$ python -q
>>> import numpy as np
>>> import numpy.linalg as la
>>> np.set_printoptions(suppress=True, linewidth=160)
>>> rd = lambda a: np.round(a, 2) + 0
>>> X = np.load("block13.npy")
>>> X
array([[ 2.83,  4.37,  4.44,  3.04, -1.83],
       [-3.1 ,  1.6 , -3.51, -2.52,  1.61],
       [ 6.09,  8.47,  5.88,  2.54, -1.16],
       [-8.61, -2.78, -4.44,  0.42,  0.47],
       [-6.94, -1.24,  7.67,  1.54, -9.82],
       [-0.14,  5.18, -0.14, 11.33,  4.44],
       [-1.13,  3.05,  3.48,  0.71, -3.11],
       [ 2.59,  6.45, -2.1 , -0.19,  4.05],
       [ 0.56,  6.17,  5.15, -0.74, -3.68],
       [ 2.08,  1.87, -2.15, -2.59,  1.79],
       [-0.52,  6.25,  1.18,  4.67,  1.44],
       [-0.23,  3.51, -8.93,  4.01, 10.1 ],
       [ 4.59,  5.46,  4.45, -0.74, -2.14],
       [-3.72, -0.65,  0.23,  2.84, -1.26]])
>>> Uu, s, Vt = la.svd(X)
>>> np.argmax(s[:-1] / (s[1:] + 1e-6)) + 1
np.int64(4)
>>> B = Uu[:, :4] @ np.diag(s[:4]) @ Vt[:4]
>>> rd(np.abs(X - B).max())
np.float64(0.25)
>>> rd(la.norm(X - B) / la.norm(X))
np.float64(0.02)
>>> la.matrix_rank(X, rtol=0.05)
np.int64(4)
>>> cen = (X - X.mean(axis=0)) / X.std(axis=0)
>>> np.argwhere(np.abs(cen) > 2)
array([[ 3,  0],
       [ 4,  4],
       [ 5,  3],
       [11,  2],
       [11,  4]])
>>> c = la.lstsq(np.delete(cen, 3, axis=1), cen[:, 3])[0]
>>> rd(1 - np.var(cen[:, 3] - np.delete(cen, 3, axis=1) @ c))
np.float64(1.0)
>>> z = X[:, 3] > np.median(X[:, 3])
>>> f = X[z].mean(axis=0) - X[~z].mean(axis=0)
>>> np.argsort(-np.abs(f).round(6), kind="stable")
array([3, 2, 1, 4, 0])
>>> z.astype(int)
array([1, 0, 1, 0, 1, 1, 0, 0, 0, 0, 1, 1, 0, 1])
>>> rd(f)
array([0.06, 0.58, 1.35, 5.09, 0.42])
>>> ((X - X.mean(axis=0)) @ f > 0).astype(int)
array([1, 0, 1, 0, 1, 1, 0, 0, 0, 0, 1, 1, 0, 1])
>>> cent = X[[8, 7]].astype(float)
>>> for _ in range(6):
...     z = la.norm(X[:, None] - cent, axis=-1).argmin(axis=1)
...     cent = np.array([X[z == j].mean(axis=0) for j in range(2)])
... 
>>> z
array([0, 1, 0, 1, 0, 1, 0, 1, 0, 1, 1, 1, 0, 1])
>>> np.bincount(z)
array([6, 8])
>>> A = np.loadtxt("run5.csv", delimiter=",")
>>> rd(A)
array([[ 0.96, -0.04, -0.19, -0.19],
       [-0.04,  0.96, -0.19, -0.19],
       [-0.19, -0.19,  0.04, -0.96],
       [-0.19, -0.19, -0.96,  0.04]])
>>> # symmetric
>>> ev, evecs = la.eig(A)
>>> rd(A @ evecs[:, 0] - ev[0] * evecs[:, 0])
array([0., 0., 0., 0.])
>>> rd(np.prod(ev))
np.float64(-1.0)
>>> rd(ev)
array([ 1., -1.,  1.,  1.])
>>> rd(np.sort(la.eigvals(la.inv(A))))
array([-1.,  1.,  1.,  1.])
>>> rd(np.sort(la.eigvals(A.T)))
array([-1.,  1.,  1.,  1.])
